$ python -q
>>> import numpy as np
>>> from numpy import linalg as LA
>>> np.set_printoptions(precision=2, suppress=True, linewidth=120)
>>> def rd(a):
...     return np.round(a, 2) + 0
... 
>>> r0 = np.array([1, 0, -3])
>>> E = np.array([np.roll(r0, i) for i in range(3)])
>>> E
array([[ 1,  0, -3],
       [-3,  1,  0],
       [ 0, -3,  1]])
>>> proj = np.triu(np.array([[3, 2, 3], [2, 3, 3], [4, 2, 2]]), 1) + np.eye(3)
>>> M2 = proj @ E @ LA.inv(proj)
>>> M2
array([[-5.,  3.,  6.],
       [-3., -2., 18.],
       [ 0., -3., 10.]])
>>> rd(np.poly(M2))
array([ 1., -3.,  3., 26.])
>>> np.trace(M2), np.trace(E)
(np.float64(3.0), np.int64(3))
>>> rd(LA.det(M2))
np.float64(-26.0)
>>> O, Rm = LA.qr(E)
>>> rd(O.T @ O)
array([[1., 0., 0.],
       [0., 1., 0.],
       [0., 0., 1.]])
>>> np.allclose(Rm.T @ Rm, E.T @ E)
True
>>> K = np.array([[1.91, 1.21, 1.59],
...     [5.68, 3.61, 4.79],
...     [1.91, 1.18, 1.6],
...     [3.79, 2.45, 3.21],
...     [5.71, 3.57, 4.78],
...     [5.67, 3.58, 4.79],
...     [5.69, 3.61, 4.82],
...     [0.0, -0.02, 0.05],
...     [-0.02, 0.02, -0.01],
...     [-5.71, -3.6, -4.77],
...     [0.01, 0.01, 0.02],
...     [5.73, 3.6, 4.8],
...     [5.68, 3.6, 4.79],
...     [-1.93, -1.18, -1.62],
...     [-0.02, -0.02, -0.02],
...     [-5.67, -3.59, -4.79],
...     [1.9, 1.18, 1.65],
...     [1.89, 1.2, 1.61],
...     [1.89, 1.23, 1.63],
...     [0.03, 0.01, 0.0]])
>>> M2 = np.c_[K[:, :1] @ np.array([[1]]), np.array([0, -2, 1, -1, 3, 1, 3, 1, 1, -1, -1, -2, 1, 1, -2, 0, 2, 2, -2, 1])]
>>> M2
array([[ 1.91,  0.  ],
       [ 5.68, -2.  ],
       [ 1.91,  1.  ],
       [ 3.79, -1.  ],
       [ 5.71,  3.  ],
       [ 5.67,  1.  ],
       [ 5.69,  3.  ],
       [ 0.  ,  1.  ],
       [-0.02,  1.  ],
       [-5.71, -1.  ],
       [ 0.01, -1.  ],
       [ 5.73, -2.  ],
       [ 5.68,  1.  ],
       [-1.93,  1.  ],
       [-0.02, -2.  ],
       [-5.67,  0.  ],
       [ 1.9 ,  2.  ],
       [ 1.89,  2.  ],
       [ 1.89, -2.  ],
       [ 0.03,  1.  ]])
>>> LA.matrix_rank(M2)
np.int64(2)
>>> rd(LA.lstsq(K, M2[:, 0])[0])
array([1., 0., 0.])
>>> cen = (K - K.mean(axis=0)) / K.std(axis=0)
>>> np.argwhere(np.abs(cen) > 2)
array([[ 9,  0],
       [ 9,  1],
       [ 9,  2],
       [15,  0],
       [15,  1],
       [15,  2]])
>>> coef = LA.lstsq(np.delete(cen, 1, axis=1), cen[:, 1])[0]
>>> rd(1 - np.var(cen[:, 1] - np.delete(cen, 1, axis=1) @ coef))
np.float64(1.0)
>>> np.abs(coef).argmax()
np.int64(0)
>>> vec = np.array([1, 2, -2])
>>> target = K @ vec
>>> rd(LA.pinv(K) @ K)
array([[1., 0., 0.],
       [0., 1., 0.],
       [0., 0., 1.]])
>>> rng = np.random.default_rng(13357)
>>> target = target + 0.02 * rng.normal(size=20)
>>> rd(target)
array([ 1.16,  3.33,  1.05,  2.29,  3.3 ,  3.25,  3.25, -0.14,  0.06, -3.35, -0.04,  3.33,  3.28, -1.02, -0.04, -3.31,
        0.98,  1.06,  1.11,  0.04])
>>> coef, *_ = LA.lstsq(K, target)
>>> [round(float(LA.norm(LA.solve(K.T @ K + lam * np.eye(3), K.T @ target))), 2) for lam in (0, 1, 10, 100)]
[3.03, 0.4, 0.39, 0.34]
>>> A = np.load("mat.npy")
>>> A
array([[1, 2, 0],
       [2, 4, 0],
       [0, 0, 0]])
>>> rd(np.trace(LA.pinv(A) @ A))
np.float64(1.0)
>>> np.abs(np.diag(LA.qr(A)[1])) > 1e-9
array([ True, False, False])
>>> try:
...     LA.inv(A)
... except LA.LinAlgError as e:
...     print(e)
... 
Singular matrix
>>> vals, evecs = LA.eigh(A)
>>> rd(evecs.T @ A @ evecs)
array([[0., 0., 0.],
       [0., 0., 0.],
       [0., 0., 5.]])
>>> vals.sum(), np.trace(A)
(np.float64(5.0), np.int64(5))
>>> evecs @ np.diag(vals) @ evecs.T
array([[1., 2., 0.],
       [2., 4., 0.],
       [0., 0., 0.]])
>>> np.unique(vals.round(6) + 0, return_counts=True)[1]
array([2, 1])
>>> rd(evecs.T @ evecs)
array([[1., 0., 0.],
       [0., 1., 0.],
       [0., 0., 1.]])
>>> (vals > 1e-8).sum(), (vals < -1e-8).sum()
(np.int64(1), np.int64(0))
>>> rd(LA.svd(A, compute_uv=False))
array([5., 0., 0.])
